% python3 -q
>>> import numpy as np
>>> np.set_printoptions(suppress=True, linewidth=140)
>>> A = np.load("layer16.npy")
>>> A.round(1) + 0
array([[ 0. , -0.3, -2.3,  0.2,  0.1, -0.7],
       [-0.3, -1.1,  1.2,  0.2,  0.1, -0.2],
       [ 0.1,  0.9, -0.2, -0.3,  0. , -1.2],
       [-0.2,  1.3, -0.5,  0.1,  0. , -3.9],
       [ 0. ,  0.1, -0.4,  0.3,  0.1, -0.1],
       [ 0.2,  0.7, -0.1,  0.4, -0.2, -1.9],
       [-0.3, -0.3,  1.8,  0.4,  0. ,  5. ],
       [ 0.1, -0.1,  0.1,  0.5, -0.2,  2.3],
       [ 0. , -1. ,  0.5,  0.1,  0.1,  4.1],
       [ 0.3, -0.5, -1.1, -0.2,  0. ,  5.2],
       [ 0.1,  0.9,  0.9,  0. ,  0.1,  3.4],
       [ 0. ,  0.9,  1.2, -0.2, -0.1,  3.4],
       [-0.1,  0.4, -0.2, -0.1, -0.1, -4.3],
       [-0.1,  0.7, -0.1,  0.2,  0. , -2.9],
       [ 0.3, -0.6, -1.1,  0.2,  0.1,  1.4],
       [-0.1,  0.9,  0.7,  0.1,  0.1,  2.3],
       [ 0.2, -0.3, -0.3, -0.3,  0.2, -2.3],
       [ 0. ,  0.4, -2.5,  0.4, -0.2, -1. ],
       [ 0.3, -1.1,  0.2, -0.3,  0.2,  1.1],
       [-0.1, -0.9, -0.4,  0. ,  0.1,  0.8],
       [ 0. , -0.7,  0.3,  0.6, -0.1, -0.7],
       [ 0. ,  0.5, -2.2, -0.7,  0. ,  1.1],
       [ 0. ,  0.8, -0.9,  0.1,  0. , -0.4],
       [ 0. ,  0.9, -0.8, -0.4, -0.1,  3.2],
       [-0.3,  0. , -0.6, -0.1,  0. ,  1.1]])
>>> D = np.linalg.norm(A[:, None] - A[None], axis=-1)
>>> (D + 1e9 * np.eye(25)).round(6).argmin(axis=1)
array([17, 20,  5, 12, 22,  2,  8, 15,  6,  8, 11, 10,  3,  5, 19, 10, 13,  0, 19, 18,  4, 24,  4, 10, 14])
>>> D[18].round(6).argsort(kind="stable")[:4]
array([18, 19, 14, 24])
>>> np.round(np.linalg.norm(A, axis=1), 1)
array([2.4, 1.7, 1.6, 4.2, 0.5, 2.1, 5.3, 2.3, 4.3, 5.4, 3.7, 3.7, 4.3, 3. , 1.9, 2.6, 2.4, 2.7, 1.6, 1.3, 1.1, 2.6, 1.2, 3.5, 1.3])
>>> np.unravel_index(D.round(6).argmax(), D.shape)
(np.int64(9), np.int64(12))
>>> D[18].round(1)
array([3.2, 1.8, 3. , 5.6, 1.8, 3.5, 4.4, 1.7, 3.1, 4.4, 3.2, 3.2, 5.6, 4.4, 1.4, 2.4, 3.5, 3.8, 0. , 0.8, 2. , 2.9, 2.6, 3.1, 1.5])
>>> Z = A[[3, 17]].astype(float)
>>> for _ in range(6):
...     lab = np.linalg.norm(A[:, None] - Z, axis=-1).argmin(axis=1)
...     Z = np.array([A[lab == j].mean(axis=0) for j in range(2)])
... 
>>> lab
array([0, 0, 0, 0, 0, 0, 1, 1, 1, 1, 1, 1, 0, 0, 1, 1, 0, 0, 1, 1, 0, 1, 0, 1, 1])
>>> np.abs(Z[1] - Z[0]).argmax()
np.int64(5)
>>> Ac = A - A.mean(axis=0)
>>> left, sig, Vh = np.linalg.svd(Ac, full_matrices=False)
>>> np.round(Ac.mean(axis=0), 1) + 0
array([0., 0., 0., 0., 0., 0.])
>>> np.abs(Vh[0]).argmax()
np.int64(5)
>>> hat = A @ np.linalg.solve(A.T @ A, A.T)
>>> np.trace(hat)
np.float64(6.0)
>>> np.round(hat @ A[:, 4], 1) + 0
array([ 0.1,  0.1,  0. ,  0. ,  0.1, -0.2,  0. , -0.2,  0.1,  0. ,  0.1, -0.1, -0.1,  0. ,  0.1,  0.1,  0.2, -0.2,  0.2,  0.1, -0.1,  0. ,
        0. , -0.1,  0. ])
>>> np.round(np.diag(hat), 1)
array([0.3, 0.3, 0.1, 0.3, 0.2, 0.3, 0.4, 0.3, 0.2, 0.3, 0.3, 0.2, 0.2, 0.1, 0.2, 0.2, 0.2, 0.4, 0.2, 0.1, 0.2, 0.4, 0.1, 0.3, 0.2])
>>> np.round(np.linalg.eigvalsh(hat), 1) + 0
array([0., 0., 0., 0., 0., 0., 0., 0., 0., 0., 0., 0., 0., 0., 0., 0., 0., 0., 0., 1., 1., 1., 1., 1., 1.])
>>> E = np.loadtxt("test16.csv", delimiter=",")
>>> print(E)
[[ 0.1 -0.2 -0.9  0.8 -0.8 -0.3]
 [ 1.   0.   0.7 -0.5  0.9  0.9]
 [-1.   0.5  0.9 -1.   0.  -0.7]
 [ 1.  -0.5  0.2  0.8  0.9 -0.1]
 [-1.   0.5 -0.7 -0.4 -1.  -0.9]
 [ 1.  -0.8 -0.9  1.   1.   1. ]
 [ 1.  -0.8 -0.9  1.   0.9  0.5]
 [-0.5  0.4  0.6 -0.8  0.1  0.6]
 [ 1.  -0.8 -0.7  1.   0.9  0.1]
 [ 0.9 -0.8 -0.7  1.   0.7 -1. ]
 [-0.6  0.9  0.9 -1.  -0.1  1. ]
 [ 1.  -0.9 -0.9  1.   0.9 -0.2]
 [ 1.  -0.2 -0.9  0.9 -0.5  1. ]
 [ 1.  -0.6 -0.9  1.   0.1  0. ]
 [-0.9  0.5  0.9 -1.   0.6  0.4]
 [-1.   0.3  0.4 -0.7 -0.6 -0.6]
 [ 1.  -0.2  0.7 -0.1  1.   1. ]
 [-0.3 -0.3 -0.5  0.7 -0.2 -0.8]
 [-1.   0.2  0.1 -0.4 -0.8 -1. ]
 [ 0.   0.3  0.5 -0.8  0.1  0.7]
 [ 0.8 -0.2 -0.8  0.8 -0.6  0.4]
 [ 0.9  0.6  0.2 -0.8 -0.3  1. ]
 [-1.  -0.4 -1.   1.  -1.  -1. ]
 [ 1.  -0.4 -0.9  0.9 -0.5  0.2]
 [-1.  -0.2  0.5  0.   0.3 -1. ]
 [-0.9 -0.3 -0.4  0.7 -0.4 -1. ]
 [-1.   0.1  0.2 -0.3 -0.7 -1. ]
 [-0.1 -0.6 -0.9  1.  -0.4 -1. ]
 [-0.1  0.   0.6 -0.4  0.6 -0.1]
 [-0.9 -0.3  0.   0.5 -0.1 -1. ]
 [-1.   0.6  0.4 -0.9 -0.9 -0.6]
 [ 1.  -0.4 -0.9  1.  -0.1  0.9]]
>>> A2 = np.c_[E[:, :5] @ np.array([[0, 2, 0, -1, 1],
...     [1, -2, 1, 2, 0],
...     [-2, -1, 0, -1, -1],
...     [1, 0, 2, 1, 1],
...     [-1, 2, -1, 1, 0]]), np.array([2, -2, -1, -1, 2, 3, 1, 0, 1, 2, -2, 3, 3, 2, 1, 1, -3, 1, -2, -1, -3, 0, -3, 0, -2, -2, 0, -3, -1, -2, -3, 0])]
>>> A2.round(1) + 0
array([[ 3.2, -0.1,  2.2,  0.4,  1.8,  2. ],
       [-2.8,  3.1, -1.9, -1.3, -0.2, -2. ],
       [-2.3, -3.9, -1.5,  0.1, -2.9, -1. ],
       [-1. ,  4.6,  0.2, -0.5,  1.6, -1. ],
       [ 2.5, -4.3,  0.7,  1.3, -0.7,  2. ],
       [ 1. ,  6.5,  0.2,  0.3,  2.9,  3. ],
       [ 1.1,  6.3,  0.3,  0.2,  2.9,  1. ],
       [-1.7, -2.2, -1.3,  0. , -1.9,  0. ],
       [ 0.7,  6.1,  0.3,  0. ,  2.7,  1. ],
       [ 0.9,  5.5,  0.5, -0.1,  2.6,  2. ],
       [-1.8, -4.1, -1. ,  0.4, -2.5, -2. ],
       [ 1. ,  6.5,  0.2,  0. ,  2.9,  3. ],
       [ 3. ,  2.3,  2.1, -0.1,  2.8,  3. ],
       [ 2.1,  4.3,  1.3, -0.2,  2.9,  2. ],
       [-2.9, -2.5, -2.1,  0.6, -2.8,  1. ],
       [-0.6, -4.2, -0.5, -0.1, -2.1,  1. ],
       [-2.7,  3.7, -1.4, -1.2,  0.2, -3. ],
       [ 1.6,  0.1,  1.3,  0.7,  0.9,  1. ],
       [ 0.4, -4.1,  0.2,  0.1, -1.5, -2. ],
       [-1.6, -0.9, -1.4, -0.6, -1.3, -1. ],
       [ 2.8,  1.6,  2. , -0.2,  2.4, -3. ],
       [-0.3, -0.2, -0.7, -1. , -0.1,  0. ],
       [ 3.6, -2.2,  2.6,  1.2,  1. , -3. ],
       [ 2.8,  2.7,  1.9, -0.5,  2.8,  0. ],
       [-1.5, -1.5, -0.5,  0.4, -1.5, -2. ],
       [ 1.6, -1.6,  1.5,  1. ,  0.2, -2. ],
       [ 0.1, -3.8,  0.2,  0. , -1.5,  0. ],
       [ 2.6,  1.1,  1.8,  0.4,  1.8, -3. ],
       [-2.2,  0.4, -1.4, -0.3, -1.1, -1. ],
       [ 0.3, -1.4,  0.8,  0.7, -0.4, -2. ],
       [-0.2, -5.4, -0.3,  0. , -2.3, -3. ],
       [ 2.5,  3.5,  1.7,  0. ,  2.9,  0. ]])
>>> np.round(np.linalg.norm(np.linalg.qr(E)[0].T @ A2, axis=0) ** 2 / ((A2 ** 2).sum(axis=0) + 1e-12), 1)
array([1. , 1. , 1. , 1. , 1. , 0.5])
>>> print(np.round(np.linalg.norm(A2 - E @ np.linalg.lstsq(E, A2)[0], axis=0), 1) + 0)
[0.  0.  0.  0.  0.  8.1]
>>> np.round(np.linalg.lstsq(E, A2[:, 0])[0], 1) + 0
array([ 0.,  1., -2.,  1., -1.,  0.])
>>> np.linalg.matrix_rank(np.c_[E, A2])
np.int64(7)
